>>> import numpy as np
>>> from numpy import linalg as LA
>>> np.set_printoptions(precision=2, suppress=True, linewidth=100)
>>> F = np.loadtxt("run5.csv", delimiter=",")
>>> F
array([[-3.3 , -1.52, -1.57, -3.03, -2.7 , -0.83],
       [-2.08, -0.16, -4.32,  0.68,  6.27,  0.31],
       [-2.54, -0.68, -4.73, -3.09,  2.85, -2.01],
       [ 0.35, -0.84, -2.98,  1.25,  5.39, -0.18],
       [-4.23, -1.35,  1.37, -1.42, -2.78, -2.42],
       [-3.49, -0.73, -6.68, -3.32,  3.82, -1.42],
       [-4.99, -1.65, -0.54, -1.68, -0.87, -2.55],
       [-5.95, -1.87, -0.63, -0.79, -2.05, -1.49],
       [-2.45, -2.12, -5.79, -3.53,  4.35, -3.72],
       [-0.3 , -1.38, -3.87,  1.69,  5.52, -2.34],
       [-5.02, -1.98, -0.07, -2.66, -2.22, -0.21],
       [-2.7 ,  0.19, -5.56, -4.46,  4.  ,  0.13],
       [-5.49, -1.37, -2.98, -0.46, -2.68, -0.35],
       [-0.3 , -2.87, -3.37,  0.98,  5.19, -1.93],
       [-0.79, -1.68, -1.83,  2.01,  3.56,  0.01],
       [-0.55, -2.09, -2.75,  2.03,  3.83, -1.98],
       [-3.87, -2.06, -4.75, -2.17,  4.42, -1.93],
       [-3.19, -0.9 , -1.98, -1.53, -3.69, -0.42],
       [-3.68, -1.17, -6.19, -2.36,  4.1 ,  0.02],
       [-1.27, -0.17, -4.3 , -0.14,  1.87, -2.8 ],
       [-3.63, -3.08, -0.47, -1.57, -2.08, -1.4 ],
       [-0.16, -0.64, -2.21,  0.63,  4.86, -2.63],
       [-3.  , -0.7 , -5.67, -2.12,  4.19, -2.21],
       [-5.86, -1.43, -0.48, -0.15, -1.76,  0.15],
       [-2.34, -2.15, -3.45,  0.73,  2.83, -1.49],
       [ 0.15, -1.38, -4.86,  1.59,  4.16, -0.21],
       [-3.33, -2.75, -7.77, -2.85,  4.47,  0.34],
       [-1.15, -2.86, -4.37,  1.14,  6.6 , -1.79],
       [-2.56, -0.21, -5.76, -1.51,  4.37, -1.74],
       [-3.74, -0.25, -5.27, -2.88,  4.92, -1.2 ],
       [ 0.97,  0.63, -2.63,  0.76,  4.27, -1.  ],
       [-3.07, -1.32, -4.88, -5.31,  4.32,  0.18],
       [-5.11,  0.2 , -2.34, -2.67, -2.26, -0.23],
       [ 0.21, -1.1 , -2.53, -0.59,  5.  , -1.3 ],
       [-5.2 , -0.85, -6.79, -2.55,  4.64, -1.7 ],
       [-0.45, -1.54, -2.46, -1.41,  4.99, -3.59],
       [-4.21, -1.02, -0.95,  1.32, -3.25, -2.91],
       [-3.52, -2.16, -5.88, -2.15,  4.47, -2.18],
       [-3.35, -2.  , -5.  , -1.91,  3.86, -0.16],
       [ 0.55, -0.11, -3.76,  1.93,  4.06, -1.66],
       [-2.14, -1.11, -3.78,  1.68,  3.35, -1.05],
       [-5.13, -0.72, -6.16, -3.97,  2.4 , -0.82],
       [-1.85, -0.5 , -3.46,  1.09,  3.64, -1.78],
       [-5.63, -0.51, -2.81, -2.51, -4.07, -1.66],
       [-4.08, -1.53, -6.88, -3.01,  5.65, -1.65],
       [-1.45, -1.16, -3.64,  1.14,  5.8 ,  0.13],
       [-4.79, -3.56, -1.05, -1.19, -1.64, -2.  ],
       [-3.74, -1.22, -4.32, -1.22,  4.53, -1.49],
       [-3.39, -0.53, -5.67, -3.75,  3.33, -0.98]])
>>> Xs = (F - F.mean(axis=0)) / F.std(axis=0)
>>> Xs.std(axis=0)
array([1., 1., 1., 1., 1., 1.])
>>> print(np.argwhere(np.abs(Xs) > 2))
[[ 4  2]
 [ 8  5]
 [20  1]
 [30  1]
 [31  3]
 [35  5]
 [43  4]
 [46  1]]
>>> b = LA.lstsq(np.delete(Xs, 5, axis=1), Xs[:, 5])[0]
>>> b
array([-0.18,  0.14, -0.14,  0.08, -0.02])
>>> round(1 - np.var(Xs[:, 5] - np.delete(Xs, 5, axis=1) @ b), 2)
np.float64(0.05)
